% ipython --no-banner

In [1]: import numpy as np

In [2]: np.set_printoptions(precision=2, suppress=True, linewidth=160)

In [3]: tidy = lambda a: np.round(a, 2) + 0

In [4]: X = np.load("out13.npy")

In [5]: X
Out[5]: 
array([[-9, -8, -3, -4, -7, -1,  0, -3, -4, -8, -6,  6, -1,  9,  2],
       [ 8, -8,  2,  7,  8, -8,  4,  3,  6, -3, -4,  6,  5, -9, -6],
       [-7,  0, -7, -6,  6,  1, -6,  0, -5, -5, -9, -1, -4,  1, -8],
       [-8, -1,  7, -1, -7,  7, -6,  2,  3, -9,  8, -6,  8, -4,  7],
       [ 5,  0,  8, -9,  7, -6, -2, -2,  3, -4, -2,  3,  8, -1, -3],
       [-5, -1,  4, -9, -2,  5,  4,  5,  8,  4, -6,  7, -1,  3, -8],
       [ 0,  4, -1, -2,  7,  9,  8, -9,  0, -3,  6, -6,  3,  8, -9],
       [ 5, -6,  0, -3, -2,  8,  6, -9,  2, -7, -7,  6, -7, -9,  6],
       [ 6, -8, -3,  3, -8, -3,  8,  6, -4, -4, -5, -9,  0,  0,  2],
       [-7,  1,  5, -5,  1, -6,  1, -2, -8,  6,  2,  7,  1, -8,  9],
       [-1, -7,  5, -7, -9,  4, -7, -5,  3, -6,  6, -3, -9,  3, -1],
       [ 7, -3,  8,  0,  6, -9,  7, -9, -4,  3,  4, -8,  6,  2, -1],
       [-9,  5,  9, -1,  9,  4,  4, -1, -9,  9,  0, -6, -3, -5, -3],
       [-4, -4,  8, -1,  7, -8,  5, -8, -5,  9, -2,  2,  4, -7,  2],
       [ 3,  9,  9,  6, -7, -7,  1,  7,  9,  2,  3, -2,  2,  3,  9],
       [ 9, -8, -7, -6, -2,  6, -4,  3,  8,  6,  7,  7, -1, -6,  9]])

In [6]: A2 = np.c_[X[:, :7] @ np.array([[-2, -2, -1, -1, -2, 2, 2],
   ...:     [2, -2, -2, -1, -2, 0, 2],
   ...:     [-2, 2, -2, -2, -2, -1, 0],
   ...:     [-1, 2, 0, -1, -2, -1, 2],
   ...:     [0, 1, -2, 0, 1, -2, 0],
   ...:     [0, 2, 0, 0, -2, -2, -2],
   ...:     [0, -1, 2, -2, -2, 2, 1]]), np.array([1, 4, 2, 3, 0, 5, 2, 5, 1, 3, 5, 5, 2, 2, 0, 4])]

In [7]: A2
Out[7]: 
array([[ 12,  11,  45,  27,  43,   5, -40,   1],
       [-43,   6,  -4, -19,  -2,  15,  34,   4],
       [ 34,   2,  -3,  39,  56, -27, -34,   2],
       [  1,  43,  -2,   8,  -3, -34, -40,   3],
       [-17, -15, -39,  -8,  15,   5,   2,   0],
       [  9,   6,  11,  -1,   2,  -3, -36,   5],
       [ 12,   3,  -4, -16, -29, -13,  -6,   2],
       [-19,   4,  23,  -8, -22,  13, -18,   5],
       [-25, -18,  48, -11, -14,  50,  16,   1],
       [ 11,   0,  -5,  -1,  23,  -2,  -9,   3],
       [-15,  18,   9,  19,  17,  -4, -45,   5],
       [-36, -11, -15, -34, -14,  26,  33,   5],
       [ 11,  37, -29, -21, -15, -44, -14,   2],
       [-15,  16,  -8, -17,  15,  -3,   3,   2],
       [-12, -16, -23, -38, -49,  21,  51,   0],
       [-14, -14,  17,  27,  18,  15, -26,   4]])

In [8]: print(tidy(np.linalg.lstsq(X, A2[:, 0])[0]))
[-2.  2. -2. -1.  0.  0.  0.  0.  0.  0.  0.  0.  0.  0.  0.]

In [9]: print(tidy(np.linalg.norm(A2 - X @ np.linalg.lstsq(X, A2)[0], axis=0)))
[0.   0.   0.   0.   0.   0.   0.   3.69]

In [10]: proj = X @ np.linalg.solve(X.T @ X, X.T)

In [11]: tidy(np.trace(proj))
Out[11]: np.float64(15.0)

In [12]: tidy(np.linalg.eigvalsh(proj))
Out[12]: array([0., 1., 1., 1., 1., 1., 1., 1., 1., 1., 1., 1., 1., 1., 1., 1.])

In [13]: tidy(proj @ X[:, 10])
Out[13]: array([-6., -4., -9.,  8., -2., -6.,  6., -7., -5.,  2.,  6.,  4.,  0., -2.,  3.,  7.])

In [14]: W1 = np.array([[-1, -1],
    ...:     [-1, 2],
    ...:     [1, 1],
    ...:     [2, 2],
    ...:     [-3, 3],
    ...:     [1, 1],
    ...:     [-3, 3],
    ...:     [1, 0],
    ...:     [3, 0],
    ...:     [2, 1],
    ...:     [3, -2],
    ...:     [-2, 0],
    ...:     [-1, 3],
    ...:     [-2, 3],
    ...:     [1, -3]])

In [15]: c = np.array([0, -4])

In [16]: H = np.maximum(X @ W1 + c, 0)

In [17]: (H > 0).mean(axis=0)
Out[17]: array([0.25, 0.5 ])

In [18]: np.linalg.matrix_rank(H)
Out[18]: np.int64(2)

In [19]: (H > 0).astype(int)
Out[19]: 
array([[0, 0],
       [0, 1],
       [0, 1],
       [1, 0],
       [0, 1],
       [0, 1],
       [0, 1],
       [0, 0],
       [0, 0],
       [0, 0],
       [1, 0],
       [0, 1],
       [0, 1],
       [0, 1],
       [1, 0],
       [1, 0]])

In [20]: cent = np.array([[-2, 1, 0], [0, 2, -2]])

In [21]: W1 @ cent
Out[21]: 
array([[ 2, -3,  2],
       [ 2,  3, -4],
       [-2,  3, -2],
       [-4,  6, -4],
       [ 6,  3, -6],
       [-2,  3, -2],
       [ 6,  3, -6],
       [-2,  1,  0],
       [-6,  3,  0],
       [-4,  4, -2],
       [-6, -1,  4],
       [ 4, -2,  0],
       [ 2,  5, -6],
       [ 4,  4, -6],
       [-2, -5,  6]])

In [22]: data = np.loadtxt("sample8.csv", delimiter=",")

In [23]: data
Out[23]: 
array([[ 1.,  0.,  0.,  0.,  0.,  0.,  0.,  0.,  0.,  0.,  0.],
       [ 5.,  1.,  0.,  0.,  0.,  0.,  0.,  0.,  0.,  0.,  0.],
       [ 9., -5.,  1.,  0.,  0.,  0.,  0.,  0.,  0.,  0.,  0.],
       [-3., -5.,  3.,  1.,  0.,  0.,  0.,  0.,  0.,  0.,  0.],
       [-9., -1., -2.,  5.,  1.,  0.,  0.,  0.,  0.,  0.,  0.],
       [ 4., -9.,  9., -1.,  8.,  1.,  0.,  0.,  0.,  0.,  0.],
       [ 7.,  2., -7., -3., -1.,  4.,  1.,  0.,  0.,  0.,  0.],
       [-2.,  2., -6.,  9.,  5., -1., -3.,  1.,  0.,  0.,  0.],
       [-8.,  9.,  8.,  2.,  6.,  4.,  7., -4.,  1.,  0.,  0.],
       [ 1., -3., -3., -5., -3.,  5.,  9., -6.,  3.,  1.,  0.],
       [-3.,  7.,  9., -9.,  4., -8.,  3., -2.,  8.,  3.,  1.]])

In [24]: # triangular: eigenvalues sit on the diagonal

In [25]: A2 = np.array([[1, -1, 2],
    ...:     [0, -1, -2],
    ...:     [-3, 3, 3],
    ...:     [3, 3, -3],
    ...:     [0, -1, -2],
    ...:     [2, 1, 1],
    ...:     [0, -3, 2],
    ...:     [3, 0, -3],
    ...:     [2, 3, -2],
    ...:     [2, -1, -1],
    ...:     [-1, 2, 0]])

In [26]: A2.T @ data.T
Out[26]: 
array([[  1.,   5.,   6.,  -9.,  12., -24.,  27.,  44., -28.,  -5., -58.],
       [ -1.,  -6.,  -1.,  20.,  18.,  22., -37.,  12.,   9., -33.,  -2.],
       [  2.,   8.,  31.,  10., -39.,  41.,   6., -73.,   0.,  54.,  11.]])

In [27]: x0 = np.array([1, 0, 0, 1, 1, 0, 1, 0, 2, 1, 1])

In [28]: data @ np.ones(11)
Out[28]: array([ 1.,  6.,  5., -4., -6., 12.,  3.,  5., 25., -1., 13.])

In [29]: data * x0
Out[29]: 
array([[ 1.,  0.,  0.,  0.,  0.,  0.,  0.,  0.,  0.,  0.,  0.],
       [ 5.,  0.,  0.,  0.,  0.,  0.,  0.,  0.,  0.,  0.,  0.],
       [ 9., -0.,  0.,  0.,  0.,  0.,  0.,  0.,  0.,  0.,  0.],
       [-3., -0.,  0.,  1.,  0.,  0.,  0.,  0.,  0.,  0.,  0.],
       [-9., -0., -0.,  5.,  1.,  0.,  0.,  0.,  0.,  0.,  0.],
       [ 4., -0.,  0., -1.,  8.,  0.,  0.,  0.,  0.,  0.,  0.],
       [ 7.,  0., -0., -3., -1.,  0.,  1.,  0.,  0.,  0.,  0.],
       [-2.,  0., -0.,  9.,  5., -0., -3.,  0.,  0.,  0.,  0.],
       [-8.,  0.,  0.,  2.,  6.,  0.,  7., -0.,  2.,  0.,  0.],
       [ 1., -0., -0., -5., -3.,  0.,  9., -0.,  6.,  1.,  0.],
       [-3.,  0.,  0., -9.,  4., -0.,  3., -0., 16.,  3.,  1.]])

In [30]: (data * x0).sum(axis=1)
Out[30]: array([ 1.,  5.,  9., -2., -3., 11.,  4.,  9.,  9.,  9., 15.])

In [31]: np.sign((data @ x0).round(6))
Out[31]: array([ 1.,  1.,  1., -1., -1.,  1.,  1.,  1.,  1.,  1.,  1.])

In [32]: data @ x0
Out[32]: array([ 1.,  5.,  9., -2., -3., 11.,  4.,  9.,  9.,  9., 15.])

In [33]: np.einsum("ij,j->i", data, x0)
Out[33]: array([ 1.,  5.,  9., -2., -3., 11.,  4.,  9.,  9.,  9., 15.])

In [34]: data @ np.eye(11)[10]
Out[34]: array([0., 0., 0., 0., 0., 0., 0., 0., 0., 0., 1.])

In [35]: f, r1 = data[3], data[9]

In [36]: f @ r1
Out[36]: np.float64(-2.0)

In [37]: p = (f @ r1) / (f @ f) * f

In [38]: np.linalg.matrix_rank(np.outer(f, r1))
Out[38]: np.int64(1)

In [39]: rng = np.random.default_rng(528)

In [40]: z = rng.permutation(11)

In [41]: z
Out[41]: array([ 4,  0,  9,  7,  3,  1,  2,  5, 10,  6,  8])

In [42]: A2 = data[z][:, z]

In [43]: tidy(np.linalg.det(A2)), tidy(np.linalg.det(data[z]))
Out[43]: (np.float64(1.0), np.float64(1.0))

In [44]: tidy(np.sort(np.abs(np.linalg.eigvals(A2))))
Out[44]: array([1., 1., 1., 1., 1., 1., 1., 1., 1., 1., 1.])

In [45]: np.linalg.cond(data) > 100
Out[45]: np.True_

In [46]: [round(float(x), 2) for x in np.linalg.svd(data, compute_uv=False)[:3]]
Out[46]: [24.64, 20.63, 17.44]

In [47]: tidy(np.linalg.norm(data, 2) / np.linalg.norm(data))
Out[47]: np.float64(0.59)

In [48]: np.argsort(-np.linalg.norm(data, axis=0).round(6), kind="stable")[:3]
Out[48]: array([0, 2, 1])

In [49]: A = np.load("layer4.npy")

In [50]: print(A)
[[0. 1. 1. 1. 1. 1. 1. 1.]
 [1. 0. 1. 1. 1. 1. 1. 1.]
 [1. 1. 0. 1. 1. 1. 1. 1.]
 [1. 1. 1. 0. 1. 1. 1. 1.]
 [1. 1. 1. 1. 0. 1. 1. 1.]
 [1. 1. 1. 1. 1. 0. 1. 1.]
 [1. 1. 1. 1. 1. 1. 0. 1.]
 [1. 1. 1. 1. 1. 1. 1. 0.]]

In [51]: # symmetric

In [52]: print([round(float(np.linalg.det(A[:i, :i])), 2) + 0 for i in range(1, 9)])
[0.0, -1.0, 2.0, -3.0, 4.0, -5.0, 6.0, -7.0]

In [53]: print(np.count_nonzero(A))
56

In [54]: A - A[0]
Out[54]: 
array([[ 0.,  0.,  0.,  0.,  0.,  0.,  0.,  0.],
       [ 1., -1.,  0.,  0.,  0.,  0.,  0.,  0.],
       [ 1.,  0., -1.,  0.,  0.,  0.,  0.,  0.],
       [ 1.,  0.,  0., -1.,  0.,  0.,  0.,  0.],
       [ 1.,  0.,  0.,  0., -1.,  0.,  0.,  0.],
       [ 1.,  0.,  0.,  0.,  0., -1.,  0.,  0.],
       [ 1.,  0.,  0.,  0.,  0.,  0., -1.,  0.],
       [ 1.,  0.,  0.,  0.,  0.,  0.,  0., -1.]])

In [55]: A.shape
Out[55]: (8, 8)

In [56]: tidy(np.linalg.norm(A))
Out[56]: np.float64(7.48)

In [57]: np.linalg.matrix_rank(A)
Out[57]: np.int64(8)

In [58]: A2 = A + rng.integers(-2, 3, (8, 1)) @ rng.integers(-2, 3, (1, 8))

In [59]: print(A2)
[[ 2. -3.  1. -1. -1. -3.  1. -1.]
 [-1.  4.  1.  3.  3.  5.  1.  3.]
 [ 0.  3.  0.  2.  2.  3.  1.  2.]
 [-1.  5.  1.  2.  3.  5.  1.  3.]
 [ 0.  3.  1.  2.  1.  3.  1.  2.]
 [ 0.  3.  1.  2.  2.  2.  1.  2.]
 [ 3. -3.  1. -1. -1. -3.  0. -1.]
 [ 1.  1.  1.  1.  1.  1.  1.  0.]]

In [60]: tidy(np.linalg.svd(A2 - A, compute_uv=False))
Out[60]: array([15.1,  0. ,  0. ,  0. ,  0. ,  0. ,  0. ,  0. ])

In [61]: F = np.load("a.npy")

In [62]: F
Out[62]: 
array([[ 0.62, -0.32, -1.35,  2.67,  1.13,  1.13,  1.61,  3.45,  0.6 , -1.22,  3.76, -2.21],
       [ 0.73,  4.57, -3.32,  1.21,  2.28, -2.49,  5.99, -6.87, -2.63, -6.75, -4.25, -0.92],
       [-0.7 ,  0.46,  1.86, -2.59, -1.34, -1.81, -1.47, -3.65, -0.77,  1.44, -3.34,  2.28],
       [-0.35, -2.08,  1.4 ,  0.9 , -0.73,  1.65, -1.5 ,  4.31,  1.38,  2.42,  3.03, -0.71],
       [-0.39, -1.44,  2.26, -2.36, -1.19,  0.38, -3.24,  0.16,  0.06,  3.45,  0.19,  1.77],
       [ 0.22,  2.15, -1.99,  1.69,  1.91, -0.15,  3.43,  0.09, -0.6 , -3.29,  0.07, -1.61],
       [ 0.11,  1.39, -1.34,  0.62,  1.09, -0.72,  3.16, -1.61, -0.65, -2.75, -1.43, -1.17],
       [ 0.17, -1.04, -1.86,  3.92,  1.34,  2.11,  2.59,  6.04,  1.62, -2.25,  4.74, -3.83],
       [ 0.95,  5.01, -3.81,  0.98,  2.72, -2.39,  5.65, -6.77, -2.19, -6.62, -4.58, -0.84],
       [-1.22, -5.95,  4.7 , -1.52, -3.03,  2.56, -8.  ,  6.87,  2.67,  8.24,  4.48,  1.95],
       [ 0.57,  3.13, -4.42,  2.32,  2.85, -1.01,  5.81, -2.72, -1.11, -6.01, -0.92, -2.52],
       [ 0.36,  2.91, -4.09,  2.41,  2.38, -0.68,  6.16, -3.16, -1.23, -6.55, -0.66, -2.46],
       [ 1.01,  5.67, -4.39,  1.66,  3.23, -2.81,  7.59, -6.84, -2.48, -7.98, -4.22, -2.37],
       [ 0.64,  2.62, -1.65, -0.02,  1.19, -0.98,  3.27, -4.44, -2.24, -3.88, -2.83,  0.11],
       [ 0.76,  3.05, -4.02,  1.92,  2.1 , -1.59,  6.39, -2.24, -1.4 , -6.26, -1.42, -2.38],
       [ 0.93,  3.51, -3.27,  1.01,  2.09, -1.2 ,  4.8 , -4.48, -1.42, -4.68, -2.61, -0.78],
       [ 0.95,  2.72, -2.53,  1.04,  1.8 , -1.16,  3.94, -2.22, -0.82, -4.2 , -1.45, -1.57],
       [ 0.47,  3.87, -2.15, -0.25,  1.66, -1.82,  4.61, -5.88, -2.22, -4.91, -4.64,  0.12],
       [ 0.3 , -1.85,  0.65,  1.25,  0.44,  2.14, -1.3 ,  6.06,  1.54,  1.19,  4.55, -1.8 ],
       [ 0.81,  2.69, -3.94,  2.44,  2.62, -1.22,  5.73, -1.86, -0.78, -6.09, -1.7 , -2.3 ],
       [-0.94, -5.36,  4.92, -1.84, -3.38,  2.52, -8.06,  6.84,  2.34,  7.7 ,  4.54,  2.23],
       [ 0.06,  1.03,  0.22, -1.42, -0.28, -1.86,  0.2 , -3.98, -0.88, -0.03, -2.89,  1.66],
       [ 0.87,  0.31, -2.15,  3.78,  2.14,  1.41,  3.  ,  4.09,  0.71, -2.72,  3.28, -3.21],
       [-0.26, -3.98,  4.29, -2.06, -2.6 ,  1.08, -6.2 ,  2.55,  1.17,  6.48,  0.96,  2.03],
       [ 1.  ,  3.53, -3.35,  1.98,  2.02, -1.46,  5.89, -2.37, -1.58, -5.95, -0.78, -2.29],
       [ 0.27, -0.15, -1.99,  3.72,  2.08,  1.5 ,  3.38,  4.39,  0.1 , -3.08,  3.42, -3.53],
       [ 1.2 ,  4.49, -4.55,  2.16,  2.45, -1.9 ,  6.77, -4.38, -1.68, -7.22, -2.65, -2.63],
       [-0.53, -1.23,  0.21,  0.4 ,  0.02,  0.93, -0.92,  1.98,  0.39,  0.9 ,  1.61, -0.41],
       [ 0.19,  0.24,  1.95, -4.39, -1.77, -1.73, -3.28, -5.96, -0.94,  2.6 , -5.17,  3.49],
       [ 0.33,  1.55, -0.75, -0.56,  0.06, -1.15,  1.91, -4.43, -1.45, -1.99, -3.32,  0.56],
       [ 0.47,  2.17, -2.55,  2.3 ,  1.62, -1.06,  4.17, -2.29, -1.1 , -4.63, -1.19, -1.32],
       [ 0.12,  3.25, -2.34,  0.29,  1.28, -1.68,  3.54, -4.6 , -1.69, -3.28, -2.93, -0.6 ],
       [ 0.09,  0.39, -2.52,  3.78,  2.19,  0.75,  3.14,  3.99,  0.49, -3.09,  3.45, -3.16],
       [-0.43, -0.86,  1.96, -2.51, -1.53, -0.64, -2.44, -2.07, -0.25,  2.56, -1.67,  2.33],
       [-0.46, -3.92,  3.03, -0.84, -1.93,  2.03, -5.24,  4.44,  1.67,  5.53,  2.57,  1.3 ],
       [-0.11,  2.54,  0.32, -1.99, -0.09, -2.13,  0.82, -6.44, -1.36, -0.8 , -4.7 ,  1.65],
       [ 0.57,  1.05,  0.23, -1.87, -0.43, -1.35,  0.25, -4.  , -1.03, -0.09, -2.7 ,  1.55],
       [ 0.31,  2.98, -3.4 ,  2.6 ,  2.44, -0.73,  5.9 , -2.82, -1.  , -6.07, -1.6 , -2.92],
       [-0.56,  0.41,  1.34, -2.72, -1.26, -0.83, -1.13, -4.1 , -0.45,  1.81, -3.03,  2.23],
       [-1.35, -2.37,  3.16, -2.91, -2.35,  0.06, -4.93,  0.53,  0.46,  5.  , -0.41,  3.23],
       [ 0.33, -1.83, -0.68,  2.76,  0.69,  2.09,  0.91,  6.41,  1.2 , -0.97,  4.28, -2.78],
       [-1.01, -0.5 ,  2.15, -4.17, -1.56, -0.91, -2.7 , -4.23, -0.8 ,  3.34, -3.24,  3.36],
       [ 0.93,  5.18, -4.19,  2.24,  3.11, -2.5 ,  7.83, -6.85, -2.22, -8.43, -4.02, -1.7 ],
       [ 0.14,  0.58,  2.49, -4.32, -1.68, -2.16, -2.51, -5.63, -1.05,  2.22, -4.13,  3.56],
       [-0.43, -1.45,  2.17, -1.67, -1.85,  0.6 , -3.32,  0.16,  0.74,  3.1 , -0.24,  1.82]])

In [63]: x0 = np.array([0, 7, 9, 8, 9, 0, 3, 2, 7, 9, 3, 6])

In [64]: target = F @ x0

In [65]: c, lr = np.zeros(12), 1 / np.linalg.norm(F, 2) ** 2

In [66]: for i in range(40):
    ...:     c -= lr * F.T @ (F @ c - target)
    ...:     if i % 10 == 0: print(i, round(np.linalg.norm(F @ c - target), 2))
    ...: 
0 66.13
10 35.58
20 35.22
30 34.87

In [67]: tidy(c)
Out[67]: array([-0.2 , -1.01,  1.  ,  0.66, -0.09,  0.94, -1.45,  2.82,  0.95,  1.82,  2.04, -0.17])

In [68]: tidy(np.linalg.cond(F))
Out[68]: np.float64(51.24)
